$ python -q
>>> import numpy as np
>>> np.set_printoptions(suppress=True, linewidth=120)
>>> J = np.load("out3.npy")
>>> print(J)
[[-0.001 -1.589 -2.37  -0.1   -2.247 -0.803 -0.693 -2.284 -0.914]
 [ 0.092 -1.802 -2.666  0.025 -2.704 -0.905 -0.947 -2.735 -0.896]
 [-0.006  2.705  3.95  -0.05   3.967  1.315  1.254  4.012  1.436]
 [-0.01   1.903  2.723 -0.095  2.875  0.882  0.935  2.865  1.004]
 [-0.062  1.592  2.235  0.075  2.342  0.727  0.658  2.194  0.774]
 [ 0.057 -0.973 -1.399  0.042 -1.449 -0.467 -0.47  -1.366 -0.474]
 [-0.019  1.252  1.755  0.021  1.814  0.63   0.585  1.765  0.616]
 [-0.027 -4.538 -6.802 -0.005 -6.844 -2.265 -2.235 -6.79  -2.23 ]
 [-0.026  1.265  1.934  0.027  1.999  0.651  0.685  2.04   0.677]
 [-0.016  1.57   2.285 -0.087  2.341  0.866  0.743  2.324  0.784]
 [-0.084  2.115  3.301 -0.067  3.185  1.198  1.17   3.225  1.027]
 [-0.003  0.288  0.288 -0.017  0.409  0.193  0.123  0.321  0.066]
 [ 0.082 -2.807 -4.23  -0.04  -4.219 -1.37  -1.455 -4.289 -1.349]
 [-0.048 -1.548 -2.285  0.02  -2.446 -0.755 -0.89  -2.413 -0.7  ]
 [-0.058  1.591  2.501 -0.039  2.538  0.936  0.903  2.576  0.857]
 [-0.026  1.912  2.873 -0.003  2.79   1.044  1.092  2.946  0.888]
 [-0.035 -1.505 -2.266  0.018 -2.405 -0.74  -0.858 -2.277 -0.643]
 [-0.081 -3.148 -4.653  0.05  -4.608 -1.61  -1.543 -4.789 -1.586]
 [-0.045  1.458  2.173 -0.009  2.234  0.743  0.67   2.235  0.732]
 [ 0.088 -2.229 -3.351 -0.064 -3.402 -1.132 -1.164 -3.378 -1.069]
 [-0.036 -0.385 -0.539  0.007 -0.589 -0.229 -0.147 -0.502 -0.202]]
>>> T = np.stack([J, 3 * J, J[::-1]])
>>> print(np.round(np.einsum("bij,cij->bc", T, T), 3))
[[ 738.584 2215.753  113.639]
 [2215.753 6647.258  340.917]
 [ 113.639  340.917  738.584]]
>>> print((T @ J.T).shape)
(3, 21, 21)
>>> lab = J[:, 1] > np.median(J[:, 1])
>>> u = J[lab].mean(axis=0) - J[~lab].mean(axis=0)
>>> print(np.argsort(-np.abs(u).round(6), kind="stable"))
[7 4 2 1 5 6 8 0 3]
>>> x0 = np.array([-1, -3, -3, -3, 3, 1, 0, 0, -2])
>>> target = J @ x0
>>> print(np.round(np.linalg.solve(J.T @ J, J.T @ target), 3) + 0)
[-1. -3. -3. -3.  3.  1.  0.  0. -2.]
>>> rng = np.random.default_rng(693)
>>> target = target + 0.1 * rng.normal(size=21)
>>> print(target.round(3))
[ 6.525  6.031 -9.506 -6.006 -5.65   3.209 -4.06  15.773 -4.323 -4.988 -7.331 -0.317  9.866  4.758 -5.37  -6.818  4.706
 11.038 -4.867  7.691  1.177]
>>> coef, *_ = np.linalg.lstsq(J, target)
>>> print(np.round(J.T @ (target - J @ coef), 3) + 0)
[0. 0. 0. 0. 0. 0. 0. 0. 0.]
>>> print(round(np.linalg.norm(target - J @ coef), 3))
0.312
>>> d = np.linalg.norm(J[:, None] - J[None], axis=-1)
>>> print(np.flatnonzero(d[16] < d.mean() / 2))
[ 0  1  5 13 16 19]
>>> print((d + 1e9 * np.eye(21)).round(6).argmin(axis=1))
[16 13 10 15 18 20  8 17  6 18 15 20 17 16  9  3 13 12  4  1  5]
>>> print(np.unravel_index(d.round(6).argmax(), d.shape))
(np.int64(2), np.int64(7))
>>> print(d[16].round(6).argsort(kind="stable")[:4])
[16 13  0  1]
>>> print(d[:5, :5].round(3))
[[ 0.     0.803 12.265 10.002  8.915]
 [ 0.803  0.    13.013 10.753  9.662]
 [12.265 13.013  0.     2.266  3.359]
 [10.002 10.753  2.266  0.     1.12 ]
 [ 8.915  9.662  3.359  1.12   0.   ]]
>>> left, sigma, VT = np.linalg.svd(J)
>>> print(sigma.round(3))
[27.168  0.406  0.319  0.267  0.234  0.207  0.14   0.133  0.104]
>>> A2 = left[:, :1] @ np.diag(sigma[:1]) @ VT[:1]
>>> print(np.linalg.matrix_rank(J, rtol=0.05))
1
>>> A2 = np.array([[-1, -2], [1, 2]])
>>> basis = np.array([[-4, 7, -4, -4], [2, -7, -9, 3], [-4, 2, 8, 7], [7, 8, 9, 0]])
>>> E = np.block([[A2, np.zeros((2, 4))], [np.zeros((4, 2)), basis]])
>>> print(E)
[[-1. -2.  0.  0.  0.  0.]
 [ 1.  2.  0.  0.  0.  0.]
 [ 0.  0. -4.  7. -4. -4.]
 [ 0.  0.  2. -7. -9.  3.]
 [ 0.  0. -4.  2.  8.  7.]
 [ 0.  0.  7.  8.  9.  0.]]
>>> theta = np.radians(72)
>>> Rm = np.eye(6)
>>> Rm[4, 4] = Rm[0, 0] = np.cos(theta)
>>> Rm[4, 0], Rm[0, 4] = -np.sin(theta), np.sin(theta)
>>> print(Rm.round(3))
[[ 0.309  0.     0.     0.     0.951  0.   ]
 [ 0.     1.     0.     0.     0.     0.   ]
 [ 0.     0.     1.     0.     0.     0.   ]
 [ 0.     0.     0.     1.     0.     0.   ]
 [-0.951  0.     0.     0.     0.309  0.   ]
 [ 0.     0.     0.     0.     0.     1.   ]]
>>> A2 = E @ Rm.T
>>> print(np.round(np.linalg.svd(E, compute_uv=False), 3) + 0, np.round(np.linalg.svd(A2, compute_uv=False), 3) + 0)
[18.345 11.365  9.212  4.055  3.162  0.   ] [18.345 11.365  9.212  4.055  3.162  0.   ]
>>> print(np.allclose(E @ E.T, A2 @ A2.T))
True
